$ python -q
>>> import numpy as np
>>> np.set_printoptions(suppress=True, linewidth=100)
>>> tidy = lambda a: np.round(a, 3) + 0
>>> Q, _ = np.linalg.qr(np.array([[2.0, 1.1, 0.6, 0.4, -0.7, -2.0, -2.0],
...     [0.9, 0.6, 0.5, 1.1, 0.7, -0.6, 0.2],
...     [-0.1, -0.1, -1.1, 1.1, 0.1, -1.1, 0.5],
...     [1.0, -1.3, -1.8, -2.3, -0.3, -0.3, -1.1],
...     [2.4, -0.1, 1.7, -0.1, 0.9, 0.5, 0.1],
...     [-0.7, 0.0, -0.5, -0.7, 0.5, -0.2, -0.7],
...     [1.8, -0.8, 0.6, -1.0, 0.0, -0.3, -2.5],
...     [0.4, -0.9, 0.4, -1.0, -0.8, 0.8, 0.0]]))
>>> m1 = Q @ Q.T
>>> tidy(m1)
array([[ 0.995,  0.057, -0.016,  0.006, -0.023,  0.006,  0.   ,  0.027],
       [ 0.057,  0.336,  0.182, -0.071,  0.271, -0.072,  0.   , -0.321],
       [-0.016,  0.182,  0.95 ,  0.02 , -0.074,  0.02 ,  0.   ,  0.088],
       [ 0.006, -0.071,  0.02 ,  0.992,  0.029, -0.008,  0.   , -0.035],
       [-0.023,  0.271, -0.074,  0.029,  0.889,  0.029,  0.   ,  0.131],
       [ 0.006, -0.072,  0.02 , -0.008,  0.029,  0.992,  0.   , -0.035],
       [ 0.   ,  0.   ,  0.   ,  0.   ,  0.   ,  0.   ,  1.   ,  0.   ],
       [ 0.027, -0.321,  0.088, -0.035,  0.131, -0.035,  0.   ,  0.845]])
>>> # projection: eigenvalues are 0 or 1
>>> x0 = np.array([2, 2, -1, 2, -1, -2, 0, -3])
>>> tidy(np.linalg.eigvalsh(2 * m1 - np.eye(8)))
array([-1.,  1.,  1.,  1.,  1.,  1.,  1.,  1.])
>>> tidy((x0 - m1 @ x0) @ (m1 @ x0))
np.float64(0.0)
>>> tidy(np.eye(8) - m1)
array([[ 0.005, -0.057,  0.016, -0.006,  0.023, -0.006,  0.   , -0.027],
       [-0.057,  0.664, -0.182,  0.071, -0.271,  0.072,  0.   ,  0.321],
       [ 0.016, -0.182,  0.05 , -0.02 ,  0.074, -0.02 ,  0.   , -0.088],
       [-0.006,  0.071, -0.02 ,  0.008, -0.029,  0.008,  0.   ,  0.035],
       [ 0.023, -0.271,  0.074, -0.029,  0.111, -0.029,  0.   , -0.131],
       [-0.006,  0.072, -0.02 ,  0.008, -0.029,  0.008,  0.   ,  0.035],
       [ 0.   ,  0.   ,  0.   ,  0.   ,  0.   ,  0.   ,  0.   ,  0.   ],
       [-0.027,  0.321, -0.088,  0.035, -0.131,  0.035,  0.   ,  0.155]])
>>> np.trace(m1)
np.float64(7.0)
